$ python -q
>>> import numpy as np
>>> np.set_printoptions(suppress=True, linewidth=100)
>>> M = np.array([[16.0, -20.0, 12.0, -4.0],
...     [21.0, -30.0, 18.0, -5.0],
...     [22.0, -32.0, 20.0, -6.0],
...     [17.0, -22.0, 14.0, -5.0]])
>>> np.unique(M.round(6), axis=0).shape
(4, 4)
>>> np.round(np.trace(np.linalg.pinv(M) @ M), 2)
np.float64(3.0)
>>> np.linalg.lstsq(M[:-1].T, M[-1])[2]
np.int32(3)
>>> r = np.linalg.matrix_rank(M)
>>> r
np.int64(3)
>>> ns = np.linalg.svd(M)[2][r:].T
>>> [int(np.linalg.matrix_rank(M[:, :j + 1])) for j in range(4)]
[1, 2, 3, 3]
>>> [int(np.linalg.matrix_rank(np.delete(M, i, axis=0))) for i in range(4)]
[3, 3, 3, 3]
>>> np.linalg.matrix_rank(M.T @ M), np.linalg.matrix_rank(M @ M.T)
(np.int64(3), np.int64(3))
>>> [int(np.linalg.matrix_rank(M[:i])) for i in range(1, len(M) + 1)]
[1, 2, 3, 3]
>>> np.round(ns @ ns.T, 2)
array([[0.04, 0.09, 0.13, 0.13],
       [0.09, 0.17, 0.26, 0.26],
       [0.13, 0.26, 0.39, 0.39],
       [0.13, 0.26, 0.39, 0.39]])
>>> arr = np.arange(18).reshape(6, 3) + 2
>>> arr
array([[ 2,  3,  4],
       [ 5,  6,  7],
       [ 8,  9, 10],
       [11, 12, 13],
       [14, 15, 16],
       [17, 18, 19]])
>>> r = np.linalg.matrix_rank(arr)
>>> r
np.int64(2)
>>> ns = np.linalg.svd(arr)[2][r:].T
>>> np.linalg.matrix_rank(arr.T @ arr), np.linalg.matrix_rank(arr @ arr.T)
(np.int64(2), np.int64(2))
>>> np.round(arr @ ns, 2) + 0
array([[0.],
       [0.],
       [0.],
       [0.],
       [0.],
       [0.]])
>>> [int(np.linalg.matrix_rank(np.delete(arr, i, axis=0))) for i in range(6)]
[2, 2, 2, 2, 2, 2]
>>> [int(np.linalg.matrix_rank(arr[:i])) for i in range(1, len(arr) + 1)]
[1, 2, 2, 2, 2, 2]
>>> [int(np.linalg.matrix_rank(arr[:, :j + 1])) for j in range(3)]
[1, 2, 2]
